$ python3 -q
>>> import numpy as np
>>> np.set_printoptions(precision=2, suppress=True, linewidth=200)
>>> rnd = lambda a: np.round(a, 2) + 0
>>> M2 = np.array([[2, 1, 3, 1, 4, 2, 0, 5], [3, 3, 3, 5, 1, 5, 0, 4]])
>>> feats = np.block([[np.zeros((2, 2)), M2], [M2.T, np.zeros((8, 8))]])
>>> feats
array([[0., 0., 2., 1., 3., 1., 4., 2., 0., 5.],
       [0., 0., 3., 3., 3., 5., 1., 5., 0., 4.],
       [2., 3., 0., 0., 0., 0., 0., 0., 0., 0.],
       [1., 3., 0., 0., 0., 0., 0., 0., 0., 0.],
       [3., 3., 0., 0., 0., 0., 0., 0., 0., 0.],
       [1., 5., 0., 0., 0., 0., 0., 0., 0., 0.],
       [4., 1., 0., 0., 0., 0., 0., 0., 0., 0.],
       [2., 5., 0., 0., 0., 0., 0., 0., 0., 0.],
       [0., 0., 0., 0., 0., 0., 0., 0., 0., 0.],
       [5., 4., 0., 0., 0., 0., 0., 0., 0., 0.]])
>>> np.linalg.matrix_rank(feats, rtol=0.1)
np.int64(4)
>>> print(np.linalg.cond(feats) > 100)
True
>>> rnd(np.linalg.norm(feats, 2) / np.linalg.norm(feats))
np.float64(0.67)
>>> w1 = np.array([[4, 8, -6],
...     [3, 8, -9],
...     [-4, -2, 4],
...     [-7, 1, -4],
...     [5, -6, 7],
...     [8, 6, -3],
...     [1, 3, -5],
...     [8, -7, 7],
...     [4, -8, -3],
...     [4, 5, 4]])
>>> coef = np.array([2, -2, 0])
>>> H = np.maximum(feats @ w1 + coef, 0)
>>> print(H)
[[50.  6. 36.]
 [81.  0. 52.]
 [19. 38.  0.]
 [15. 30.  0.]
 [23. 46.  0.]
 [21. 46.  0.]
 [21. 38.  0.]
 [25. 54.  0.]
 [ 2.  0.  0.]
 [34. 70.  0.]]
>>> np.linalg.matrix_rank(H)
np.int64(3)
>>> (H > 0).astype(int)
array([[1, 1, 1],
       [1, 0, 1],
       [1, 1, 0],
       [1, 1, 0],
       [1, 1, 0],
       [1, 1, 0],
       [1, 1, 0],
       [1, 1, 0],
       [1, 0, 0],
       [1, 1, 0]])
>>> cent = np.array([[1, -1, -1], [1, -3, 3], [0, 0, 0]])
>>> H @ cent
array([[  56.,  -68.,  -32.],
       [  81.,  -81.,  -81.],
       [  57., -133.,   95.],
       [  45., -105.,   75.],
       [  69., -161.,  115.],
       [  67., -159.,  117.],
       [  59., -135.,   93.],
       [  79., -187.,  137.],
       [   2.,   -2.,   -2.],
       [ 104., -244.,  176.]])
>>> vals, V = np.linalg.eigh(feats)
>>> rnd(np.linalg.svd(feats, compute_uv=False))
array([11.68, 11.68,  4.19,  4.19,  0.  ,  0.  ,  0.  ,  0.  ,  0.  ,  0.  ])
>>> rnd(np.linalg.eigvalsh(feats + -3 * np.eye(10)))
array([-14.68,  -7.19,  -3.  ,  -3.  ,  -3.  ,  -3.  ,  -3.  ,  -3.  ,   1.19,   8.68])
>>> print(rnd(V.T @ V))
[[1. 0. 0. 0. 0. 0. 0. 0. 0. 0.]
 [0. 1. 0. 0. 0. 0. 0. 0. 0. 0.]
 [0. 0. 1. 0. 0. 0. 0. 0. 0. 0.]
 [0. 0. 0. 1. 0. 0. 0. 0. 0. 0.]
 [0. 0. 0. 0. 1. 0. 0. 0. 0. 0.]
 [0. 0. 0. 0. 0. 1. 0. 0. 0. 0.]
 [0. 0. 0. 0. 0. 0. 1. 0. 0. 0.]
 [0. 0. 0. 0. 0. 0. 0. 1. 0. 0.]
 [0. 0. 0. 0. 0. 0. 0. 0. 1. 0.]
 [0. 0. 0. 0. 0. 0. 0. 0. 0. 1.]]
>>> print(rnd(vals))
[-11.68  -4.19   0.     0.     0.     0.     0.     0.     4.19  11.68]
>>> print(rnd(vals.sum()), np.trace(feats))
0.0 0.0
>>> left, s, Vh = np.linalg.svd(feats)
>>> rnd(s)
array([11.68, 11.68,  4.19,  4.19,  0.  ,  0.  ,  0.  ,  0.  ,  0.  ,  0.  ])
>>> np.argmax(s[:-1] / (s[1:] + 1e-6)) + 1
np.int64(4)
>>> M2 = left[:, :4] @ np.diag(s[:4]) @ Vh[:4]
>>> rnd(np.linalg.norm(feats - M2, 2)), rnd(s[4])
(np.float64(0.0), np.float64(0.0))
>>> print(np.linalg.matrix_rank(feats, rtol=0.05))
4
>>> [round(float(np.linalg.det(feats[:i, :i])), 2) + 0 for i in range(1, 11)]
[0.0, 0.0, 0.0, 9.0, 0.0, 0.0, 0.0, 0.0, 0.0, 0.0]
>>> m1 = np.loadtxt("out9.csv", delimiter=",")
>>> m1
array([[ 1.,  0.,  0.,  0.,  0.,  0.,  0.,  0.,  0.,  0.,  0.,  0.,  0.,  0.,  0.],
       [-3., -3.,  0.,  0.,  0.,  0.,  0.,  0.,  0.,  0.,  0.,  0.,  0.,  0.,  0.],
       [ 2.,  3.,  1.,  0.,  0.,  0.,  0.,  0.,  0.,  0.,  0.,  0.,  0.,  0.,  0.],
       [-2., -3., -3.,  0.,  0.,  0.,  0.,  0.,  0.,  0.,  0.,  0.,  0.,  0.,  0.],
       [-3.,  2., -1.,  0., -3.,  0.,  0.,  0.,  0.,  0.,  0.,  0.,  0.,  0.,  0.],
       [ 1., -1., -1., -2.,  3., -3.,  0.,  0.,  0.,  0.,  0.,  0.,  0.,  0.,  0.],
       [ 2.,  0., -3., -1.,  1.,  1.,  0.,  0.,  0.,  0.,  0.,  0.,  0.,  0.,  0.],
       [-2., -2.,  1.,  1.,  0., -1.,  0.,  0.,  0.,  0.,  0.,  0.,  0.,  0.,  0.],
       [ 1.,  0., -1.,  1.,  3., -2.,  2.,  3.,  1.,  0.,  0.,  0.,  0.,  0.,  0.],
       [ 3.,  2.,  0.,  0., -2., -1., -1.,  0.,  1., -2.,  0.,  0.,  0.,  0.,  0.],
       [ 1.,  3.,  1.,  2.,  3., -2.,  3., -2., -1.,  0., -3.,  0.,  0.,  0.,  0.],
       [ 2.,  0.,  0.,  0., -1., -2.,  0., -2.,  2., -3., -2., -1.,  0.,  0.,  0.],
       [ 0.,  1., -1.,  3.,  1., -1.,  2.,  1.,  3., -2.,  3.,  1.,  3.,  0.,  0.],
       [-3.,  3.,  0.,  0.,  0.,  2.,  2.,  3.,  2., -2.,  0.,  1., -3., -1.,  0.],
       [ 3.,  2.,  0.,  1.,  1.,  1.,  0.,  1.,  3.,  3.,  0., -3.,  2.,  1.,  0.]])
>>> cov = m1.T @ m1
>>> np.linalg.matrix_rank(cov)
np.int64(13)
>>> rank = np.linalg.matrix_rank(feats)
>>> rank
np.int64(4)
>>> null = np.linalg.svd(feats)[2][rank:].T
>>> np.linalg.matrix_rank(feats.T @ feats), np.linalg.matrix_rank(feats @ feats.T)
(np.int64(4), np.int64(4))
>>> null.shape
(10, 6)
>>> print([int(np.linalg.matrix_rank(np.delete(feats, i, axis=0))) for i in range(10)])
[3, 3, 4, 4, 4, 4, 4, 4, 4, 4]
>>> try:
...     np.linalg.inv(m1)
... except np.linalg.LinAlgError as e:
...     print("failed:", e)
... 
failed: Singular matrix
>>> print(rnd(np.trace(np.linalg.pinv(m1) @ m1)))
13.0
>>> W0 = np.loadtxt("w.csv", delimiter=",")
>>> W0
array([[ 2.71,  2.  ,  1.22,  5.3 , -2.05,  4.03, -3.49],
       [ 1.19,  1.82,  0.08,  2.26, -1.38, -0.53, -0.86],
       [ 3.48,  4.24, -0.03,  7.19, -2.28,  5.14, -3.85],
       [ 1.58,  6.67, -3.02,  7.1 , -2.03,  2.76, -1.99],
       [ 1.07,  1.36,  0.09,  2.78, -0.24, -0.62, -0.93],
       [ 1.77,  4.68, -1.08,  4.98, -1.53,  2.52, -2.04],
       [ 0.33,  6.88, -3.99,  5.59, -1.  ,  0.34, -0.71],
       [ 4.77,  2.87,  2.77,  8.  , -3.82,  7.25, -4.68],
       [ 1.9 ,  4.49, -1.7 ,  6.4 , -2.05,  4.93, -2.44],
       [ 2.7 , -0.53,  2.59,  2.75, -1.96,  4.33, -2.82],
       [ 2.65,  4.96, -1.19,  6.8 , -1.74,  2.08, -2.29],
       [ 1.11,  1.02, -0.03,  2.06, -0.39, -0.07,  0.07],
       [ 0.49,  4.89, -2.83,  4.84, -1.1 ,  2.91, -1.38],
       [ 2.68,  4.07, -0.25,  6.44, -2.34,  7.54, -3.9 ],
       [ 3.38,  0.78,  2.46,  5.22, -2.64,  4.85, -3.33],
       [ 1.99,  4.  , -1.09,  5.13, -0.98, -0.18, -0.56],
       [ 3.9 ,  3.92,  1.13,  7.63, -3.05,  3.99, -3.98],
       [ 2.28, -0.16,  2.47,  3.52, -1.65,  4.51, -3.77],
       [ 4.46,  1.55,  2.11,  6.71, -3.1 ,  7.33, -4.79],
       [ 0.95,  0.99,  0.02,  1.89, -0.95,  2.08, -1.63],
       [ 2.11,  5.04, -1.62,  7.01, -2.1 ,  2.47, -2.56],
       [ 2.78,  4.26, -0.62,  7.16, -3.06,  4.92, -3.28],
       [ 5.62,  1.08,  3.53,  7.63, -3.64,  6.65, -5.12],
       [ 5.2 ,  0.84,  3.45,  6.89, -3.45,  6.34, -4.32],
       [ 4.25,  3.64,  1.07,  9.1 , -3.6 ,  6.91, -5.01],
       [ 3.59,  1.54,  1.47,  5.54, -1.14,  4.53, -3.45],
       [ 3.4 ,  0.38,  2.5 ,  4.9 , -2.26,  4.48, -3.43],
       [ 5.18,  5.29,  1.12, 10.62, -3.98,  7.19, -5.54],
       [ 5.58,  1.61,  4.02,  7.79, -3.76,  6.72, -4.97],
       [ 0.3 ,  6.4 , -4.26,  5.72, -1.03,  0.06, -1.46],
       [ 3.24,  4.53, -0.1 ,  7.76, -2.45,  7.  , -4.46],
       [-0.55,  4.94, -4.34,  2.76, -0.02,  0.4 ,  0.09],
       [-1.06,  2.45, -2.82,  1.14,  0.01,  0.66,  0.76],
       [ 2.77, -0.33,  2.75,  3.23, -1.75,  4.35, -2.82],
       [ 3.78,  1.01,  2.56,  5.64, -2.76,  7.27, -3.78],
       [ 3.54,  4.5 , -0.38,  8.72, -2.71,  4.06, -3.85],
       [ 0.2 ,  4.67, -2.91,  4.24, -0.74,  3.01, -1.47],
       [ 2.58,  4.89, -1.59,  6.99, -2.25,  2.74, -2.32],
       [ 1.54,  3.42, -2.21,  4.68, -1.55,  5.41, -2.17],
       [ 2.66,  4.38, -1.85,  6.13, -1.22,  5.42, -2.8 ]])
>>> th = np.radians(15)
>>> R = np.eye(7)
>>> R[2, 2] = R[3, 3] = np.cos(th)
>>> R[2, 3], R[3, 2] = -np.sin(th), np.sin(th)
>>> rnd(R)
array([[ 1.  ,  0.  ,  0.  ,  0.  ,  0.  ,  0.  ,  0.  ],
       [ 0.  ,  1.  ,  0.  ,  0.  ,  0.  ,  0.  ,  0.  ],
       [ 0.  ,  0.  ,  0.97, -0.26,  0.  ,  0.  ,  0.  ],
       [ 0.  ,  0.  ,  0.26,  0.97,  0.  ,  0.  ,  0.  ],
       [ 0.  ,  0.  ,  0.  ,  0.  ,  1.  ,  0.  ,  0.  ],
       [ 0.  ,  0.  ,  0.  ,  0.  ,  0.  ,  1.  ,  0.  ],
       [ 0.  ,  0.  ,  0.  ,  0.  ,  0.  ,  0.  ,  1.  ]])
>>> M2 = W0 @ R.T
>>> rnd(np.linalg.svd(W0, compute_uv=False)), rnd(np.linalg.svd(M2, compute_uv=False))
(array([59.19, 21.95,  7.63,  2.18,  2.16,  1.64,  1.19]), array([59.19, 21.95,  7.63,  2.18,  2.16,  1.64,  1.19]))
>>> print(rnd(np.abs(M2 - W0).max(axis=0)))
[0.   0.   2.79 1.3  0.   0.   0.  ]
>>> Q, V = np.linalg.qr(R[:, :1])[0], np.linalg.qr(R[:, 1:])[0]
>>> s = np.linalg.svd(Q.T @ V, compute_uv=False)
>>> rnd(np.degrees(np.arccos(s.clip(0, 1))))
array([90.])
>>> rnd(s)
array([0.])
>>> (s > 0.9).sum()
np.int64(0)
>>> print(rnd(np.linalg.norm(Q @ Q.T - V @ V.T, 2)))
1.0
